% ipython --no-banner

In [1]: import numpy as np

In [2]: import numpy.linalg as la

In [3]: np.set_printoptions(precision=2, suppress=True, linewidth=200, legacy="1.25")

In [4]: def rnd(a):
   ...:     return np.round(a, 2) + 0
   ...: 

In [5]: rng = np.random.default_rng(8808)

In [6]: W0 = np.array([[2, 1, 1, -1],
   ...:     [1, 0, 1, -2],
   ...:     [-2, -2, 2, -2],
   ...:     [-2, -1, -1, -1],
   ...:     [2, -2, -2, 2]]) * (rng.random((5, 4)) < 0.3)

In [7]: print(W0)
[[ 0  1  0  0]
 [ 1  0  1  0]
 [-2  0  0  0]
 [ 0  0  0  0]
 [ 2  0  0  0]]

In [8]: print(np.argsort(-la.norm(W0, axis=0).round(6), kind="stable")[:3])
[0 1 2]

In [9]: print(la.cond(W0) > 100)
True

In [10]: print([round(float(x), 2) for x in la.svd(W0, compute_uv=False)[:3]])
[3.02, 1.0, 0.94]

In [11]: print(rnd(la.norm(W0, 2) / la.norm(W0)))
0.91

In [12]: print(rnd(W0 @ la.pinv(W0) @ W0))
[[ 0.  1.  0.  0.]
 [ 1.  0.  1.  0.]
 [-2.  0.  0.  0.]
 [ 0.  0.  0.  0.]
 [ 2.  0.  0.  0.]]

In [13]: print(np.allclose(W0[:-1].T @ la.lstsq(W0[:-1].T, W0[-1])[0], W0[-1]))
True

In [14]: print(np.abs(np.diag(la.qr(W0)[1])) > 1e-9)
[ True  True  True False]

In [15]: print(la.lstsq(W0[:-1].T, W0[-1])[2])
3

In [16]: t = np.radians(60)

In [17]: R = np.eye(4)

In [18]: R[3, 3] = R[2, 2] = np.cos(t)

In [19]: R[3, 2], R[2, 3] = -np.sin(t), np.sin(t)

In [20]: print(rnd(R))
[[ 1.    0.    0.    0.  ]
 [ 0.    1.    0.    0.  ]
 [ 0.    0.    0.5   0.87]
 [ 0.    0.   -0.87  0.5 ]]

In [21]: M2 = W0 @ R.T

In [22]: print(np.allclose(la.norm(W0, axis=1), la.norm(M2, axis=1)))
True

In [23]: print(rnd(M2))
[[ 0.    1.    0.    0.  ]
 [ 1.    0.    0.5  -0.87]
 [-2.    0.    0.    0.  ]
 [ 0.    0.    0.    0.  ]
 [ 2.    0.    0.    0.  ]]

In [24]: print(rnd(la.svd(W0, compute_uv=False)), rnd(la.svd(M2, compute_uv=False)))
[3.02 1.   0.94 0.  ] [3.02 1.   0.94 0.  ]

In [25]: print(np.allclose(W0 @ W0.T, M2 @ M2.T))
True

In [26]: print(rnd(la.det(R)), np.trace(R))
1.0 3.0
